$ python3 -q
>>> import numpy as np
>>> from numpy import linalg as LA
>>> np.set_printoptions(suppress=True, linewidth=140)
>>> K = np.array([[-0.19, -3.88, -30.24, -0.16, 1.55],
...     [-13.43, 0.09, -20.55, 7.73, -0.69],
...     [-20.98, -0.21, 32.04, -4.14, 4.98],
...     [-23.22, 13.96, 36.68, -5.69, 5.34],
...     [0.07, -5.48, -19.95, 5.05, 0.74],
...     [15.37, -1.39, 10.77, -8.76, 1.18],
...     [3.66, -5.15, -18.73, 6.95, 2.65],
...     [-8.91, -10.36, 2.69, 13.75, 0.03],
...     [11.08, -3.61, 38.78, -22.61, 0.19],
...     [-20.79, 8.43, -6.76, -16.92, 2.17],
...     [-0.78, 11.39, -15.77, 3.64, 0.22]])
>>> K
array([[ -0.19,  -3.88, -30.24,  -0.16,   1.55],
       [-13.43,   0.09, -20.55,   7.73,  -0.69],
       [-20.98,  -0.21,  32.04,  -4.14,   4.98],
       [-23.22,  13.96,  36.68,  -5.69,   5.34],
       [  0.07,  -5.48, -19.95,   5.05,   0.74],
       [ 15.37,  -1.39,  10.77,  -8.76,   1.18],
       [  3.66,  -5.15, -18.73,   6.95,   2.65],
       [ -8.91, -10.36,   2.69,  13.75,   0.03],
       [ 11.08,  -3.61,  38.78, -22.61,   0.19],
       [-20.79,   8.43,  -6.76, -16.92,   2.17],
       [ -0.78,  11.39, -15.77,   3.64,   0.22]])
>>> out = np.c_[K[:, :2] @ np.array([[9, 5], [-8, -7]]), np.array([1, 1, 2, 2, 1, 0, 2, 0, 0, 1, 2])]
>>> out.round(2)
array([[  29.33,   26.21,    1.  ],
       [-121.59,  -67.78,    1.  ],
       [-187.14, -103.43,    2.  ],
       [-320.66, -213.82,    2.  ],
       [  44.47,   38.71,    1.  ],
       [ 149.45,   86.58,    0.  ],
       [  74.14,   54.35,    2.  ],
       [   2.69,   27.97,    0.  ],
       [ 128.6 ,   80.67,    0.  ],
       [-254.55, -162.96,    1.  ],
       [ -98.14,  -83.63,    2.  ]])
>>> LA.matrix_rank(np.c_[K, out])
np.int64(6)
>>> np.round(LA.norm(out - K @ LA.lstsq(K, out)[0], axis=0), 2) + 0
array([0.  , 0.  , 1.96])
>>> D = LA.norm(out[:, None] - out[None], axis=-1)
>>> np.flatnonzero(D[8] < D.mean() / 2)
array([4, 5, 6, 8])
>>> D.shape
(11, 11)
>>> np.unravel_index(D.round(6).argmax(), D.shape)
(np.int64(3), np.int64(5))
>>> D[8].round(2)
array([113.23, 290.92, 365.5 , 537.18,  94.02,  21.67,  60.52, 136.49,   0.  , 454.05, 280.02])
>>> lab = K[:, 1] > np.median(K[:, 1])
>>> f = K[lab].mean(axis=0) - K[~lab].mean(axis=0)
>>> print(lab.astype(int))
[0 1 1 1 0 0 0 0 0 1 1]
>>> print(np.argsort(-np.abs(f).round(6), kind="stable"))
[0 1 2 3 4]
>>> print(np.round((((K - K.mean(axis=0)) @ f > 0) == lab).mean(), 2))
0.82
>>> f.round(2)
array([-19.35,  11.71,   7.91,  -2.11,   1.35])
>>> Q, _ = LA.qr(np.array([[1.1, 1.9, -0.9, 0.1],
...     [0.5, 1.3, 0.3, 0.5],
...     [-0.9, 0.8, 0.8, 0.6],
...     [0.3, 0.7, 1.3, -0.4]]))
>>> A = Q[:, :4]
>>> A.round(2)
array([[-0.72, -0.41, -0.41,  0.38],
       [-0.33, -0.4 ,  0.2 , -0.84],
       [ 0.59, -0.79, -0.1 ,  0.13],
       [-0.2 , -0.2 ,  0.88,  0.38]])
>>> # columns are unit length and at right angles
>>> np.allclose(A @ A.T, A.T @ A)
True
>>> print(np.allclose(A, A.T))
False
>>> assert A == A.T
Traceback (most recent call last):
  File "<python-input-26>", line 1, in <module>
    assert A == A.T
           ^^^^^^^^
ValueError: The truth value of an array with more than one element is ambiguous. Use a.any() or a.all()
>>> np.round((A - A.T) / 2, 2)
array([[ 0.  , -0.04, -0.5 ,  0.29],
       [ 0.04,  0.  ,  0.49, -0.32],
       [ 0.5 , -0.49,  0.  , -0.38],
       [-0.29,  0.32,  0.38,  0.  ]])
>>> print(np.round(np.trace(A), 2))
-0.84
>>> mat = np.array([[2, 3, 0, 0, 0, 0],
...     [1, 3, 0, 0, 0, 0],
...     [-3, -1, 0, 0, 0, 0],
...     [0, 0, 2, 3, 0, 0],
...     [0, 0, 1, 3, 0, 0],
...     [0, 0, -3, -1, 0, 0],
...     [0, 0, 0, 0, 2, 3],
...     [0, 0, 0, 0, 1, 3],
...     [0, 0, 0, 0, -3, -1]])
>>> w1 = np.array([[-2, 4], [0, 3], [1, -1], [4, -3], [-1, 0], [1, -3]])
>>> b = np.array([4, 3])
>>> act = np.maximum(mat @ w1 + b, 0)
>>> print((act > 0).astype(int))
[[0 1]
 [1 1]
 [1 0]
 [1 0]
 [1 0]
 [0 1]
 [1 0]
 [1 0]
 [1 1]]
>>> LA.matrix_rank(act)
np.int64(2)
>>> act
array([[ 0, 20],
       [ 2, 16],
       [10,  0],
       [18,  0],
       [17,  0],
       [ 0,  9],
       [ 5,  0],
       [ 6,  0],
       [ 6,  6]])
>>> W2 = np.array([[1, 1, -3], [-3, 1, -3]])
>>> act @ W2
array([[-60,  20, -60],
       [-46,  18, -54],
       [ 10,  10, -30],
       [ 18,  18, -54],
       [ 17,  17, -51],
       [-27,   9, -27],
       [  5,   5, -15],
       [  6,   6, -18],
       [-12,  12, -36]])
>>> (act @ W2).round(6).argmax(axis=1)
array([1, 1, 0, 0, 0, 1, 0, 0, 1])
>>> out = np.c_[mat[:, :4] @ np.array([[-9, 7, -5, 0], [-7, 1, -5, -7], [3, 7, -4, 0], [7, -2, -5, -8]]), np.array([-1, -1, 1, -3, -3, -1, 2, 0, -3])]
>>> out
array([[-39,  17, -25, -21,  -1],
       [-30,  10, -20, -21,  -1],
       [ 34, -22,  20,   7,   1],
       [ 27,   8, -23, -24,  -3],
       [ 24,   1, -19, -24,  -3],
       [-16, -19,  17,   8,  -1],
       [  0,   0,   0,   0,   2],
       [  0,   0,   0,   0,   0],
       [  0,   0,   0,   0,  -3]])
>>> print(np.round(LA.norm(out - mat @ LA.lstsq(mat, out)[0], axis=0), 2) + 0)
[0.   0.   0.   0.   0.85]
>>> hat = mat @ LA.solve(mat.T @ mat, mat.T)
>>> np.trace(hat)
np.float64(6.0)
>>> LA.matrix_rank(np.eye(9) - hat)
np.int64(3)
>>> hat.round(2)
array([[ 0.48,  0.46, -0.2 ,  0.  ,  0.  ,  0.  ,  0.  ,  0.  ,  0.  ],
       [ 0.46,  0.6 ,  0.17,  0.  ,  0.  ,  0.  ,  0.  ,  0.  ,  0.  ],
       [-0.2 ,  0.17,  0.93,  0.  ,  0.  ,  0.  ,  0.  ,  0.  ,  0.  ],
       [ 0.  ,  0.  ,  0.  ,  0.48,  0.46, -0.2 ,  0.  ,  0.  ,  0.  ],
       [ 0.  ,  0.  ,  0.  ,  0.46,  0.6 ,  0.17,  0.  ,  0.  ,  0.  ],
       [ 0.  ,  0.  ,  0.  , -0.2 ,  0.17,  0.93,  0.  ,  0.  ,  0.  ],
       [ 0.  ,  0.  ,  0.  ,  0.  ,  0.  ,  0.  ,  0.48,  0.46, -0.2 ],
       [ 0.  ,  0.  ,  0.  ,  0.  ,  0.  ,  0.  ,  0.46,  0.6 ,  0.17],
       [ 0.  ,  0.  ,  0.  ,  0.  ,  0.  ,  0.  , -0.2 ,  0.17,  0.93]])
>>> x0 = np.array([-1, -2, 2, -2, 1, -3, -3, 3, 2])
>>> a = np.maximum(hat @ x0, 0)
>>> a.round(2)
array([0.  , 0.  , 1.7 , 0.1 , 0.  , 0.  , 0.  , 0.76, 2.96])
>>> np.round(np.tanh(hat @ x0), 2)
array([-0.95, -0.86,  0.94,  0.1 , -0.68, -0.98, -0.42,  0.64,  0.99])
>>> np.round(np.maximum(hat @ x0, 0) - np.maximum(-hat @ x0, 0), 2)
array([-1.79, -1.31,  1.7 ,  0.1 , -0.84, -2.21, -0.44,  0.76,  2.96])
>>> np.round(np.maximum(hat @ (3 * x0), 0), 2)
array([0.  , 0.  , 5.11, 0.3 , 0.  , 0.  , 0.  , 2.29, 8.88])
>>> np.round(hat.T @ a, 2)
array([-0.34,  0.29,  1.58,  0.05,  0.05, -0.02, -0.23,  0.97,  2.87])
>>> print(np.flatnonzero(a > 1e-9))
[2 3 7 8]
>>> t = np.deg2rad(90)
>>> E = np.eye(5)
>>> E[np.ix_([3, 0], [3, 0])] = [[np.cos(t), -np.sin(t)], [np.sin(t), np.cos(t)]]
>>> E.round(2) + 0
array([[ 0.,  0.,  0.,  1.,  0.],
       [ 0.,  1.,  0.,  0.,  0.],
       [ 0.,  0.,  1.,  0.,  0.],
       [-1.,  0.,  0.,  0.,  0.],
       [ 0.,  0.,  0.,  0.,  1.]])
>>> x0 = np.array([1, 1, 0, 2, 2, 0])
>>> a = np.maximum(mat @ x0, 0)
>>> mat * (a > 1e-9)[:, None]
array([[2, 3, 0, 0, 0, 0],
       [1, 3, 0, 0, 0, 0],
       [0, 0, 0, 0, 0, 0],
       [0, 0, 2, 3, 0, 0],
       [0, 0, 1, 3, 0, 0],
       [0, 0, 0, 0, 0, 0],
       [0, 0, 0, 0, 2, 3],
       [0, 0, 0, 0, 1, 3],
       [0, 0, 0, 0, 0, 0]])
>>> np.round(np.tanh(mat @ x0), 2)
array([ 1.  ,  1.  , -1.  ,  1.  ,  1.  , -0.96,  1.  ,  0.96, -1.  ])
>>> print(np.maximum(mat @ x0, 0) - np.maximum(-mat @ x0, 0))
[ 5  4 -4  6  6 -2  4  2 -6]
>>> rng = np.random.default_rng(201034)
>>> lab = rng.permutation(6)
>>> out = mat[:, lab] * rng.choice([-1, 1], 6)
>>> print(out)
[[ 0 -2  0  0  3  0]
 [ 0 -1  0  0  3  0]
 [ 0  3  0  0 -1  0]
 [ 3  0  0 -2  0  0]
 [ 3  0  0 -1  0  0]
 [-1  0  0  3  0  0]
 [ 0  0 -2  0  0 -3]
 [ 0  0 -1  0  0 -3]
 [ 0  0  3  0  0  1]]
>>> left, _, VT = LA.svd(mat.T @ out)
>>> print(np.round(LA.lstsq(mat, out)[0], 2) + 0)
[[ 0. -1.  0.  0.  0.  0.]
 [ 0.  0.  0.  0.  1.  0.]
 [ 0.  0.  0. -1.  0.  0.]
 [ 1.  0.  0.  0.  0.  0.]
 [ 0.  0. -1.  0.  0.  0.]
 [ 0.  0.  0.  0.  0. -1.]]
>>> print(lab)
[3 0 4 2 1 5]
